$ python -q
>>> import numpy as np
>>> np.set_printoptions(suppress=True, linewidth=160)
>>> K = np.load("case1.npy")
>>> K.round(2) + 0
array([[-0.2 ,  0.39, -0.82],
       [-0.39, -0.87, -0.29],
       [ 0.89, -0.3 , -0.24],
       [-0.15,  0.  ,  0.43]])
>>> vec = np.array([6, 9, 9])
>>> y = K @ vec
>>> beta, lr = np.zeros(3), 1 / np.linalg.norm(K, 2) ** 2
>>> for i in range(5):
...     beta -= lr * K.T @ (K @ beta - y)
...     if i % 1 == 0: print(i, round(np.linalg.norm(K @ beta - y), 2))
... 
0 0.0
1 0.0
2 0.0
3 0.0
4 0.0
>>> round(np.linalg.cond(K), 2)
np.float64(1.0)
>>> vec = np.array([0, 1, -1])
>>> y = K @ vec
>>> np.round(np.linalg.pinv(K) @ K, 2) + 0
array([[1., 0., 0.],
       [0., 1., 0.],
       [0., 0., 1.]])
>>> np.round(np.linalg.lstsq(K, y)[0], 2) + 0
array([ 0.,  1., -1.])
>>> rng = np.random.default_rng(697755)
>>> y = y + 0.05 * rng.normal(size=4)
>>> y.round(2)
array([ 1.22, -0.6 , -0.03, -0.52])
>>> beta, *_ = np.linalg.lstsq(K, y)
>>> [round(float(np.linalg.norm(np.linalg.solve(K.T @ K + lam * np.eye(3), K.T @ y))), 2) for lam in (0, 1, 10, 100)]
[1.45, 0.73, 0.13, 0.01]
>>> np.linalg.norm(K, axis=1).argmax()
np.int64(1)
>>> round(float(K[2] @ K[1]), 2)
-0.02
>>> round(float(np.linalg.norm(K, "nuc")), 2)
3.0
>>> round(float(np.linalg.norm(K) ** 2 / np.linalg.norm(K, 2) ** 2), 2)
3.0
>>> q, evecs = np.linalg.qr(K[:, :2])[0], np.linalg.qr(K[:, 2:])[0]
>>> sigma = np.linalg.svd(q.T @ evecs, compute_uv=False)
>>> np.round(np.degrees(np.arccos(sigma.clip(0, 1))), 2)
array([90.])
>>> np.round(np.linalg.norm(q @ q.T - evecs @ evecs.T, 2), 2)
np.float64(1.0)
>>> sigma.round(2) + 0
array([0.])
>>> (sigma > 0.9).sum()
np.int64(0)
>>> m1 = np.load("run1.npy")
>>> m1
array([[ 0.11,  2.55,  1.3 ],
       [ 2.55,  1.09,  1.57],
       [ 1.3 ,  1.57, -1.2 ]])
>>> round(np.trace(m1), 2)
np.float64(0.0)
>>> round(float(np.abs(np.linalg.eigvals(m1)).max()), 2)
4.0
>>> (m1 - m1.T) / 2
array([[0., 0., 0.],
       [0., 0., 0.],
       [0., 0., 0.]])
>>> np.allclose(m1 @ m1.T, m1.T @ m1)
True
>>> ev, evecs = np.linalg.eig(m1)
>>> np.round(m1 @ evecs[:, 0] - ev[0] * evecs[:, 0], 2) + 0
array([0., 0., 0.])
>>> ev.round(2)
array([ 4., -2., -2.])
>>> np.round(np.sort(np.linalg.eigvals(m1.T)), 2)
array([-2., -2.,  4.])
>>> E = np.load("layer17.npy")
>>> E
array([[ 1.3, -0.5,  0.5, -0.8, -0.3,  0.3,  0.6],
       [-1.3, -1.1, -1.6,  0.2,  0.7,  1.3,  1.4],
       [ 1.4,  0.4,  1.9,  0.9,  0.2,  1.8, -0.5],
       [ 0.7, -1.3,  0.2,  0.8,  0.5,  1.3, -0.3],
       [ 0. ,  1.4,  1.8, -0.5, -0.4,  1.4,  0.2],
       [-0.6,  0. ,  1.6, -0.5,  0.6,  0.2,  1.1]])
>>> B = np.array([[8, -7, 0],
...     [0, 0, -2],
...     [-2, 0, -3],
...     [7, -4, -1],
...     [7, -5, 2],
...     [-7, 9, -9],
...     [0, 6, 4]])
>>> np.round(E @ B, 2)
array([[ -0.4,   1.9,  -0.6],
       [-10. ,  24.9,   2.1],
       [  2.5,  -1.2, -25.2],
       [  5.2,  -0.7, -10.7],
       [-19.7,  17.8, -20.3],
       [ -8.7,  11.6,  -0.5]])
>>> np.round(np.einsum("ik,kj->ji", E, B), 2)
array([[ -0.4, -10. ,   2.5,   5.2, -19.7,  -8.7],
       [  1.9,  24.9,  -1.2,  -0.7,  17.8,  11.6],
       [ -0.6,   2.1, -25.2, -10.7, -20.3,  -0.5]])
>>> np.round(np.einsum("ij->j", E), 2)
array([ 1.5, -1.1,  4.4,  0.1,  1.3,  6.3,  2.5])
>>> B @ E
Traceback (most recent call last):
  File "<python-input-44>", line 1, in <module>
    B @ E
    ~~^~~
ValueError: matmul: Input operand 1 has a mismatch in its core dimension 0, with gufunc signature (n?,k),(k,m?)->(n?,m?) (size 6 is different from 3)
>>> np.vstack([E, B.T]).shape
(9, 7)
